$ ipython --no-banner

In [1]: import numpy as np

In [2]: import numpy.linalg as la

In [3]: np.set_printoptions(suppress=True, linewidth=200)

In [4]: def tidy(a):
   ...:     return np.round(a, 3) + 0
   ...: 

In [5]: mat = np.load("layer0.npy")

In [6]: print(tidy(mat))
[[-0.387 -0.018  0.024  0.471 -0.595  0.523]
 [-0.775 -0.234 -0.138  0.23   0.334 -0.402]
 [ 0.323  0.356 -0.314  0.638 -0.159 -0.489]
 [-0.065 -0.289 -0.329 -0.443 -0.667 -0.403]
 [ 0.323 -0.765  0.412  0.34  -0.036 -0.154]
 [ 0.194 -0.387 -0.777  0.085  0.25   0.374]]

In [7]: u, g = mat[0], mat[1]

In [8]: tidy(u @ u)
Out[8]: np.float64(1.0)

In [9]: p = (u @ g) / (u @ u) * u

In [10]: la.matrix_rank(np.outer(u, g))
Out[10]: np.int64(1)

In [11]: tidy(p)
Out[11]: array([0., 0., 0., 0., 0., 0.])

In [12]: tidy(mat.T @ mat)
Out[12]: 
array([[1., 0., 0., 0., 0., 0.],
       [0., 1., 0., 0., 0., 0.],
       [0., 0., 1., 0., 0., 0.],
       [0., 0., 0., 1., 0., 0.],
       [0., 0., 0., 0., 1., 0.],
       [0., 0., 0., 0., 0., 1.]])

In [13]: tidy(la.pinv(mat))
Out[13]: 
array([[-0.387, -0.775,  0.323, -0.065,  0.323,  0.194],
       [-0.018, -0.234,  0.356, -0.289, -0.765, -0.387],
       [ 0.024, -0.138, -0.314, -0.329,  0.412, -0.777],
       [ 0.471,  0.23 ,  0.638, -0.443,  0.34 ,  0.085],
       [-0.595,  0.334, -0.159, -0.667, -0.036,  0.25 ],
       [ 0.523, -0.402, -0.489, -0.403, -0.154,  0.374]])

In [14]: np.count_nonzero(mat)
Out[14]: np.int64(36)

In [15]: print(tidy(la.norm(mat)))
2.449

In [16]: mat.shape
Out[16]: (6, 6)

In [17]: mat[:, 6]
IndexError: index 6 is out of bounds for axis 1 with size 6


In [18]: tidy(mat.sum(axis=1))
Out[18]: array([ 0.018, -0.984,  0.355, -2.196,  0.119, -0.261])

In [19]: print(la.matrix_rank(mat))
6

In [20]: A = np.load("test18.npy")

In [21]: tidy(A)
Out[21]: 
array([[ 0.   ,  0.315,  0.949],
       [ 0.141,  0.94 , -0.311],
       [ 0.99 , -0.134,  0.044]])

In [22]: # columns are unit length and at right angles

In [23]: tidy(la.norm(A, axis=0))
Out[23]: array([1., 1., 1.])

In [24]: tidy(A[:, 0] @ A[:, 1])
Out[24]: np.float64(0.0)

In [25]: tidy(A @ A.T)
Out[25]: 
array([[1., 0., 0.],
       [0., 1., 0.],
       [0., 0., 1.]])

In [26]: tidy(A.T @ A)
Out[26]: 
array([[1., 0., 0.],
       [0., 1., 0.],
       [0., 0., 1.]])

In [27]: rng = np.random.default_rng(33824)

In [28]: lab = rng.permutation(3)

In [29]: lab
Out[29]: array([1, 2, 0])

In [30]: other = A[lab][:, lab]

In [31]: tidy(np.trace(other))
Out[31]: np.float64(0.984)

In [32]: np.allclose(other, A)
Out[32]: False

In [33]: tidy(np.diag(other))
Out[33]: array([0.94 , 0.044, 0.   ])

In [34]: tidy(la.det(other)), tidy(la.det(A[lab]))
Out[34]: (np.float64(-1.0), np.float64(-1.0))

In [35]: tidy(np.sort(np.abs(la.eigvals(other))))
Out[35]: array([1., 1., 1.])
